In [1]: import numpy as np

In [2]: np.set_printoptions(suppress=True, linewidth=120)

In [3]: E = np.loadtxt("arr.csv", delimiter=",")

In [4]: E
Out[4]: 
array([[ 1.,  2.,  1., -2.],
       [-1.,  2.,  1.,  2.],
       [ 2., -1.,  1.,  1.],
       [ 1.,  2.,  1., -2.],
       [ 1., -1.,  2.,  1.]])

In [5]: u, v = E[0], E[1]

In [6]: u @ u
Out[6]: np.float64(10.0)

In [7]: pr = (u @ v) / (u @ u) * u

In [8]: v - pr
Out[8]: array([-1.,  2.,  1.,  2.])

In [9]: np.outer(u, v)
Out[9]: 
array([[-1.,  2.,  1.,  2.],
       [-2.,  4.,  2.,  4.],
       [-1.,  2.,  1.,  2.],
       [ 2., -4., -2., -4.]])

In [10]: round(np.linalg.norm(u + v) ** 2 + np.linalg.norm(u - v) ** 2, 1)
Out[10]: np.float64(40.0)

In [11]: np.linalg.matrix_rank(np.outer(u, v))
Out[11]: np.int64(1)

In [12]: pr
Out[12]: array([ 0.,  0.,  0., -0.])

In [13]: data = np.load("x.npy")

In [14]: data
Out[14]: 
array([[ -2.7,  -0.3,  -1. ],
       [ -0.6,  -0.7,  -2.2],
       [ -2.1,   0. ,  -0.3],
       [ -0.5,   0.8,  -0.7],
       [-18. ,  -2. , -12. ],
       [  3. ,  -0.7,   1.9],
       [  0.7,   1.3,   1.3],
       [ -2. ,  -1.1,   0. ],
       [ -0.3,  -0.2,  -0.1],
       [ -0.4,  -0.9,  -0.5],
       [  1.8,   1.9,  -0.3],
       [ -0.5,  -1.3,  -0.2],
       [ -0.8,  -1.8,   0. ],
       [  0.1,   0.9,  -0.3],
       [  0.5,  -1.3,   0.9],
       [ -0.1,   1.4,  -1.2],
       [  0.7,   1.7,  -0.5],
       [ -1.2,   0.4,   1.4],
       [  0.3,   1.2,  -2. ],
       [ -1.2,  -0.9,   0.9],
       [  0.3,   0. ,   0.8],
       [ -0.1,   0.1,  -1.5],
       [ -2.1,  -1.7,   0.8],
       [  2.9,  -0.1,   0.2],
       [  1.5,  -1.7,  -0.1],
       [ -0.1,   0.6,   0.4],
       [ -0.4,  -1. ,   1.2],
       [ -0.6,   0.4,  -2.1],
       [  1.1,  -2. ,  -0.6],
       [ -1.4,   0.4,   1.5],
       [  0. ,   0.1,   0.5],
       [  1.4,   0.2,   1.5]])

In [15]: # row 4 is much longer than the rest

In [16]: x = np.array([1, -1, -2])

In [17]: h1 = np.maximum(data @ x, 0)

In [18]: np.round(data.T @ h1, 1)
Out[18]: array([-131.9,  -30.9, -127.7])

In [19]: np.round(np.maximum(data @ x, 0) - np.maximum(-data @ x, 0), 1)
Out[19]: 
array([-0.4,  4.5, -1.5,  0.1,  8. , -0.1, -3.2, -0.9,  0.1,  1.5,  0.5,  1.2,  1. , -0.2,  0. ,  0.9,  0. , -4.4,
        3.1, -2.1, -1.3,  2.8, -2. ,  2.6,  3.4, -1.5, -1.8,  3.2,  4.3, -4.8, -1.1, -1.8])

In [20]: h1.round(1)
Out[20]: 
array([0. , 4.5, 0. , 0.1, 8. , 0. , 0. , 0. , 0.1, 1.5, 0.5, 1.2, 1. , 0. , 0. , 0.9, 0. , 0. , 3.1, 0. , 0. , 2.8,
       0. , 2.6, 3.4, 0. , 0. , 3.2, 4.3, 0. , 0. , 0. ])
